$ python -q
>>> import numpy as np
>>> from numpy import linalg as LA
>>> np.set_printoptions(precision=3, suppress=True, linewidth=200)
>>> def tidy(a):
...     return np.round(a, 3) + 0
... 
>>> X = np.array([[1, -1], [1, 0]])
>>> X
array([[ 1, -1],
       [ 1,  0]])
>>> blk = np.stack([X, 2 * X, X[::-1]])
>>> tidy(LA.det(blk))
array([ 1.,  4., -1.])
>>> tidy(LA.norm(blk, axis=(1, 2)))
array([1.732, 3.464, 1.732])
>>> np.einsum("bij,cij->bc", blk, blk)
array([[ 3,  6,  2],
       [ 6, 12,  4],
       [ 2,  4,  3]])
>>> LA.matrix_rank(blk)
array([2, 2, 2])
>>> blk.sum(axis=0)
array([[ 4, -3],
       [ 4, -1]])
>>> X.reshape(-1, 2)
array([[ 1, -1],
       [ 1,  0]])
>>> X.reshape(2, -1)
array([[ 1, -1],
       [ 1,  0]])
>>> blk = X.reshape(2, 2, -1)
>>> blk.transpose(1, 0, 2)
array([[[ 1],
        [ 1]],

       [[-1],
        [ 0]]])
>>> blk.sum(axis=1)
array([[0],
       [1]])
>>> u = np.array([-1, 0])
>>> M2 = X + np.outer(u, np.eye(2)[0])
>>> tidy(LA.det(M2) / LA.det(X)), tidy(1 + LA.solve(X, u)[0])
(np.float64(1.0), np.float64(1.0))
>>> M2 = np.array([[4, 1], [1, 0]])
>>> X @ M2
array([[3, 1],
       [4, 1]])
>>> np.einsum("ij,ij->i", X, X)
array([2, 1])
>>> J = np.load("a.npy")
>>> J
array([[-2, -1],
       [ 0,  1]])
>>> O, vecs = LA.qr(J[:, :1])[0], LA.qr(J[:, 1:])[0]
>>> sigma = LA.svd(O.T @ vecs, compute_uv=False)
>>> (sigma > 0.9).sum()
np.int64(0)
>>> tidy(np.degrees(np.arccos(sigma.clip(0, 1))))
array([45.])
>>> tidy(sigma)
array([0.707])
>>> sigma = 20 * 0.5 ** np.arange(3)
>>> rng = np.random.default_rng(12465)
>>> F = rng.normal(size=(12, 3)) * rng.permutation(sigma)
>>> tidy(F)
array([[-15.036,  -5.909,   1.066],
       [-12.982,   3.261, -25.982],
       [ -9.062,  -6.13 ,   7.662],
       [ -5.97 ,   2.762, -34.61 ],
       [ -7.633,  -1.34 ,  60.994],
       [ -8.474,   0.906,  21.292],
       [ -3.629,  -5.845,  -1.074],
       [-17.752,   4.817,  -7.407],
       [ 10.215,   7.931, -13.417],
       [  5.757,   5.22 ,   5.011],
       [-13.746,   6.594,  25.437],
       [ -9.019,   5.545, -13.343]])
>>> proj = F @ LA.solve(F.T @ F, F.T)
>>> tidy(np.diag(proj))
array([0.289, 0.258, 0.18 , 0.216, 0.536, 0.112, 0.128, 0.309, 0.278, 0.132, 0.389, 0.171])
>>> LA.matrix_rank(np.eye(12) - proj)
np.int64(9)
